$ python3 -q
>>> import numpy as np
>>> from numpy import linalg as LA
>>> np.set_printoptions(suppress=True, linewidth=100)
>>> f = np.array([3, 0, 3, 2, 2, 0, 1])
>>> M = np.array([np.roll(f, i) for i in range(7)])
>>> M
array([[3, 0, 3, 2, 2, 0, 1],
       [1, 3, 0, 3, 2, 2, 0],
       [0, 1, 3, 0, 3, 2, 2],
       [2, 0, 1, 3, 0, 3, 2],
       [2, 2, 0, 1, 3, 0, 3],
       [3, 2, 2, 0, 1, 3, 0],
       [0, 3, 2, 2, 0, 1, 3]])
>>> out = M / np.sqrt((M ** 2).mean(axis=1, keepdims=True))
>>> LA.matrix_rank(out) == LA.matrix_rank(M)
np.True_
>>> LA.matrix_rank(M - M.mean(axis=1, keepdims=True))
np.int64(6)
>>> np.round(LA.norm(out, axis=1), 3)
array([2.646, 2.646, 2.646, 2.646, 2.646, 2.646, 2.646])
>>> print(np.round(M - M.mean(axis=1, keepdims=True), 3))
[[ 1.429 -1.571  1.429  0.429  0.429 -1.571 -0.571]
 [-0.571  1.429 -1.571  1.429  0.429  0.429 -1.571]
 [-1.571 -0.571  1.429 -1.571  1.429  0.429  0.429]
 [ 0.429 -1.571 -0.571  1.429 -1.571  1.429  0.429]
 [ 0.429  0.429 -1.571 -0.571  1.429 -1.571  1.429]
 [ 1.429  0.429  0.429 -1.571 -0.571  1.429 -1.571]
 [-1.571  1.429  0.429  0.429 -1.571 -0.571  1.429]]
>>> q, evecs = LA.qr(M[:, :3])[0], LA.qr(M[:, 3:])[0]
>>> s = LA.svd(q.T @ evecs, compute_uv=False)
>>> np.round(LA.norm(q @ q.T - evecs @ evecs.T, 2), 3)
np.float64(1.0)
>>> Z = np.array([[5, -5, -3, 2, -1, 3, -3, 2, 3, -2, -5, 1, 3],
...     [0, -4, -4, -4, -2, -2, 5, 5, -4, -2, 1, -1, 2]])
>>> W0 = np.repeat(Z, 39 // 2, axis=0)
>>> rng = np.random.default_rng(262)
>>> W0 = W0 + 0.3 * rng.normal(size=W0.shape)
>>> print(W0.round(3))
[[ 5.266 -4.778 -2.971  1.747 -0.983  3.143 -2.512  1.599  3.274 -1.844 -4.846  0.913  3.785]
 [ 4.784 -4.921 -2.751  1.833 -1.225  3.248 -3.625  1.592  3.092 -2.011 -4.346  1.475  2.674]
 [ 5.149 -4.686 -2.334  1.867 -0.777  2.506 -2.987  2.221  3.231 -1.964 -5.115  0.78   2.856]
 [ 5.002 -4.983 -3.051  2.338 -1.276  3.043 -3.541  2.158  3.254 -2.416 -5.291  0.803  3.419]
 [ 5.247 -4.669 -3.242  1.832 -0.834  2.836 -3.384  2.105  3.03  -2.04  -4.767  1.245  2.94 ]
 [ 4.782 -5.485 -2.902  2.638 -1.035  3.179 -3.414  1.849  2.961 -1.736 -5.035  1.211  3.32 ]
 [ 4.972 -5.061 -3.12   1.986 -0.855  2.929 -2.757  2.429  3.331 -2.166 -4.68   0.541  3.303]
 [ 5.026 -5.563 -2.975  1.832 -0.297  2.907 -2.616  2.321  2.977 -2.246 -4.593  1.28   2.444]
 [ 5.319 -4.781 -3.157  1.824 -0.792  3.1   -2.908  2.129  2.724 -1.495 -4.478  0.944  3.047]
 [ 5.273 -5.058 -3.242  2.116 -1.102  3.165 -2.756  2.389  2.752 -1.746 -4.598  1.041  3.104]
 [ 5.637 -4.216 -3.422  1.891 -1.156  3.494 -3.493  2.332  3.503 -2.242 -4.657  0.941  2.758]
 [ 5.45  -4.971 -2.969  2.055 -0.82   2.88  -3.116  1.826  3.441 -1.982 -4.621  0.274  3.201]
 [ 5.164 -4.971 -3.286  2.195 -1.561  2.654 -3.148  2.277  3.253 -1.812 -4.936  1.135  3.053]
 [ 4.47  -5.008 -2.91   1.958 -1.126  3.231 -3.011  2.264  2.99  -2.164 -5.078  1.389  2.968]
 [ 5.258 -5.155 -2.934  2.041 -0.832  2.824 -2.878  1.817  3.843 -2.294 -4.501  0.886  3.019]
 [ 5.061 -5.361 -3.037  1.703 -1.138  2.93  -3.044  2.361  3.138 -1.713 -4.618  0.752  2.821]
 [ 5.57  -5.053 -2.717  2.263 -0.833  3.458 -2.483  1.892  2.583 -2.362 -4.848  0.959  3.268]
 [ 5.298 -4.339 -3.023  2.566 -1.12   2.609 -3.004  1.471  3.284 -1.837 -5.052  1.011  3.175]
 [ 5.166 -5.59  -2.819  1.952 -1.366  2.742 -2.926  2.163  2.638 -2.123 -4.707  0.672  2.72 ]
 [ 0.516 -3.391 -4.28  -3.778 -2.37  -1.921  5.26   4.368 -3.974 -2.271  0.823 -1.147  1.897]
 [-0.331 -4.349 -3.492 -3.913 -2.096 -1.909  5.11   5.067 -4.18  -2.079  1.042 -0.545  1.654]
 [ 0.487 -4.825 -3.925 -3.909 -2.668 -1.703  4.873  5.101 -3.549 -2.139  0.866 -1.866  2.199]
 [-0.336 -3.736 -3.786 -4.078 -1.662 -1.483  4.806  4.697 -4.301 -1.897  1.276 -1.081  1.934]
 [ 0.454 -4.241 -4.633 -3.895 -1.647 -2.405  4.94   5.105 -3.141 -1.982  0.919 -1.075  2.241]
 [-0.27  -4.065 -3.749 -4.398 -1.767 -2.376  5.246  5.099 -4.208 -2.346  0.709 -1.069  1.676]
 [-0.215 -4.134 -3.963 -4.342 -2.168 -1.678  4.935  4.662 -4.06  -2.384  1.231 -0.902  2.749]
 [-0.367 -3.899 -3.573 -4.446 -1.934 -1.878  5.085  5.311 -3.76  -2.415  1.019 -1.303  2.048]
 [ 0.401 -4.044 -3.669 -4.241 -2.148 -1.913  4.91   5.336 -4.028 -2.255  0.78  -0.729  2.357]
 [-0.487 -3.853 -4.056 -4.261 -2.187 -1.936  4.866  4.97  -4.399 -2.14   1.186 -1.22   1.817]
 [-0.274 -4.132 -3.993 -4.462 -1.65  -2.35   4.931  5.014 -3.944 -1.833  0.936 -1.365  1.623]
 [ 0.141 -3.78  -4.091 -4.109 -2.21  -2.001  4.954  4.563 -4.384 -2.061  0.95  -1.002  1.791]
 [ 0.172 -3.528 -4.159 -4.278 -2.156 -1.708  5.301  4.806 -3.936 -2.138  0.502 -0.986  2.922]
 [ 0.278 -4.026 -4.07  -3.893 -1.449 -1.48   5.094  4.907 -4.044 -2.407  0.425 -0.946  1.864]
 [-0.15  -3.77  -4.297 -4.073 -1.619 -1.677  5.202  4.712 -4.491 -2.591  1.257 -0.672  2.039]
 [-0.547 -4.338 -3.844 -4.242 -1.972 -2.079  4.739  5.371 -4.385 -2.04   0.955 -0.784  1.898]
 [-0.145 -3.832 -4.356 -3.758 -1.498 -1.745  4.832  4.947 -4.177 -2.233  1.282 -1.1    1.969]
 [ 0.009 -4.118 -4.644 -3.824 -1.804 -1.966  4.944  5.475 -4.701 -2.484  1.146 -0.905  1.499]
 [-0.097 -4.049 -4.4   -3.414 -2.141 -1.868  4.513  4.92  -4.436 -2.396  1.219 -1.206  1.852]]
>>> C2 = np.cov(W0, rowvar=False)
>>> np.round(np.median(W0, axis=0), 3)
array([ 2.493, -4.344, -3.457, -0.856, -1.473,  0.513,  1.015,  3.398, -0.279, -2.138, -1.961,
       -0.136,  2.697])
>>> np.round(np.polyfit(W0[:, 4], W0[:, 2], 1), 3)
array([ 0.796, -2.343])
>>> print(C2.shape)
(13, 13)
